$ ipython --no-banner

In [1]: import numpy as np

In [2]: from numpy import linalg as LA

In [3]: np.set_printoptions(precision=2, suppress=True, linewidth=140, legacy="1.25")

In [4]: tidy = lambda a: np.round(a, 2) + 0

In [5]: data = np.loadtxt("data.csv", delimiter=",")

In [6]: print(tidy(data))
[[ 0.7  -0.5  -0.5  -0.1 ]
 [-0.5   0.17 -0.83 -0.17]
 [-0.5  -0.83  0.17 -0.17]
 [-0.1  -0.17 -0.17  0.97]]

In [7]: print(tidy(data.T @ data))
[[1. 0. 0. 0.]
 [0. 1. 0. 0.]
 [0. 0. 1. 0.]
 [0. 0. 0. 1.]]

In [8]: vals, V = LA.eig(data)

In [9]: print(tidy(np.sort(LA.eigvals(LA.inv(data)))))
[-1.  1.  1.  1.]

In [10]: print(tidy(vals))
[ 1. -1.  1.  1.]

In [11]: vals, V = LA.eigh(data)

In [12]: x0 = np.array([-1, -3, -3, 2])

In [13]: print(tidy(V * np.abs(vals) @ V.T))
[[1. 0. 0. 0.]
 [0. 1. 0. 0.]
 [0. 0. 1. 0.]
 [0. 0. 0. 1.]]

In [14]: print(tidy(LA.eigvalsh(data[1:, 1:])))
[-0.7  1.   1. ]

In [15]: print(tidy(V * np.maximum(vals, 0) @ V.T))
[[ 0.85 -0.25 -0.25 -0.05]
 [-0.25  0.58 -0.42 -0.08]
 [-0.25 -0.42  0.58 -0.08]
 [-0.05 -0.08 -0.08  0.98]]

In [16]: X = np.loadtxt("test7.csv", delimiter=",")

In [17]: print(X)
[[ 0.27  0.02 -0.26 -0.33  0.66 -0.64  0.27]
 [ 0.16  0.56 -0.19 -0.31  0.27 -1.17 -0.33]
 [ 0.02 -0.29  0.15  0.09 -0.02  0.43  0.43]
 [-0.19 -0.86  0.12  0.02 -0.03  2.23  0.44]
 [-0.06 -0.1   0.4   0.46 -0.78  0.5  -0.36]
 [-0.01 -0.25  0.18 -0.2   0.26 -0.05  0.51]
 [ 0.3  -0.34  0.1   0.22  0.31 -0.15  0.38]]

In [18]: x0 = np.array([-9, 5, -4, 0, 9, 6, 1])

In [19]: y = X @ x0

In [20]: coef, lr = np.zeros(7), 1 / LA.norm(X, 2) ** 2

In [21]: for i in range(60):
    ...:     coef -= lr * X.T @ (X @ coef - y)
    ...:     if i % 10 == 0: print(i, round(LA.norm(X @ coef - y), 2))
    ...: 
0 8.33
10 3.74
20 2.25
30 1.59
40 1.31
50 1.2

In [22]: print(tidy(coef))
[-3.07  1.27 -5.08 -5.45  4.23  5.38  0.2 ]

In [23]: O, R = LA.qr(X)

In [24]: print(tidy(abs(R[0, 0])), tidy(LA.norm(X[:, 0])))
0.48 0.48

In [25]: print(tidy(O.T @ O))
[[1. 0. 0. 0. 0. 0. 0.]
 [0. 1. 0. 0. 0. 0. 0.]
 [0. 0. 1. 0. 0. 0. 0.]
 [0. 0. 0. 1. 0. 0. 0.]
 [0. 0. 0. 0. 1. 0. 0.]
 [0. 0. 0. 0. 0. 1. 0.]
 [0. 0. 0. 0. 0. 0. 1.]]

In [26]: print(tidy(np.abs(np.diag(R))))
[0.48 1.1  0.46 0.43 0.21 0.24 0.22]

In [27]: print(tidy(LA.det(X)))
0.0

In [28]: print(tidy(np.abs(LA.eigvals(X)).max()))
1.54

In [29]: print(np.trace(X))
0.55

In [30]: rng = np.random.default_rng(3492)

In [31]: labels = rng.permutation(7)

In [32]: print(labels)
[0 3 2 6 1 4 5]

In [33]: A2 = X[labels][:, labels]

In [34]: print(np.diag(A2))
[ 0.27  0.02  0.15  0.38  0.56 -0.78 -0.05]

In [35]: A2 = np.array([[2, 1], [2, 3], [1, -3], [2, 1]])

In [36]: mat = np.block([[np.zeros((4, 4)), A2], [A2.T, np.zeros((2, 2))]])

In [37]: print(mat)
[[ 0.  0.  0.  0.  2.  1.]
 [ 0.  0.  0.  0.  2.  3.]
 [ 0.  0.  0.  0.  1. -3.]
 [ 0.  0.  0.  0.  2.  1.]
 [ 2.  2.  1.  2.  0.  0.]
 [ 1.  3. -3.  1.  0.  0.]]

In [38]: # equal to its transpose

In [39]: W = np.array([[2, 3, 1, 3],
    ...:     [1, 2, 0, 1],
    ...:     [1, 3, 1, 1],
    ...:     [2, 3, 0, 0],
    ...:     [0, 0, 2, 1],
    ...:     [2, 1, 0, 2]])

In [40]: coef = np.array([4, 2, 5, 5])

In [41]: H = np.maximum(mat @ W + coef, 0)

In [42]: print(LA.matrix_rank(H))
4

In [43]: print((H > 0).astype(int))
[[1 1 1 1]
 [1 1 1 1]
 [0 0 1 0]
 [1 1 1 1]
 [1 1 1 1]
 [1 1 1 1]]

In [44]: print(H)
[[ 6.  3.  9.  9.]
 [10.  5.  9. 13.]
 [ 0.  0.  7.  0.]
 [ 6.  3.  9.  9.]
 [15. 21.  8. 14.]
 [ 8.  5.  3.  8.]]

In [45]: basis = np.array([[0, 1, -2], [-1, 0, 0], [1, -2, 0], [0, 1, 1]])

In [46]: print(H @ basis)
[[  6.  -3.  -3.]
 [  4.   5.  -7.]
 [  7. -14.   0.]
 [  6.  -3.  -3.]
 [-13.  13. -16.]
 [ -2.  10.  -8.]]

In [47]: proj = H @ LA.solve(H.T @ H, H.T)

In [48]: print(tidy(LA.eigvalsh(proj)))
[0. 0. 1. 1. 1. 1.]

In [49]: print(np.allclose(proj @ proj, proj))
True

In [50]: print(tidy(np.trace(proj)))
4.0

In [51]: print(tidy((np.eye(6) - proj) @ H))
[[0. 0. 0. 0.]
 [0. 0. 0. 0.]
 [0. 0. 0. 0.]
 [0. 0. 0. 0.]
 [0. 0. 0. 0.]
 [0. 0. 0. 0.]]

In [52]: print(tidy(np.diag(proj)))
[0.37 0.47 0.98 0.37 1.   0.81]

In [53]: vals, V = LA.eigh(data)

In [54]: print(tidy(V.T @ data @ V))
[[-1.  0.  0.  0.]
 [ 0.  1.  0.  0.]
 [ 0.  0.  1.  0.]
 [ 0.  0.  0.  1.]]

In [55]: print(tidy(LA.eigvalsh(data + -1 * np.eye(4))))
[-2.  0.  0.  0.]

In [56]: print(tidy(V.T @ V))
[[1. 0. 0. 0.]
 [0. 1. 0. 0.]
 [0. 0. 1. 0.]
 [0. 0. 0. 1.]]

In [57]: print(tidy(vals.sum()), np.trace(data))
2.0 2.0
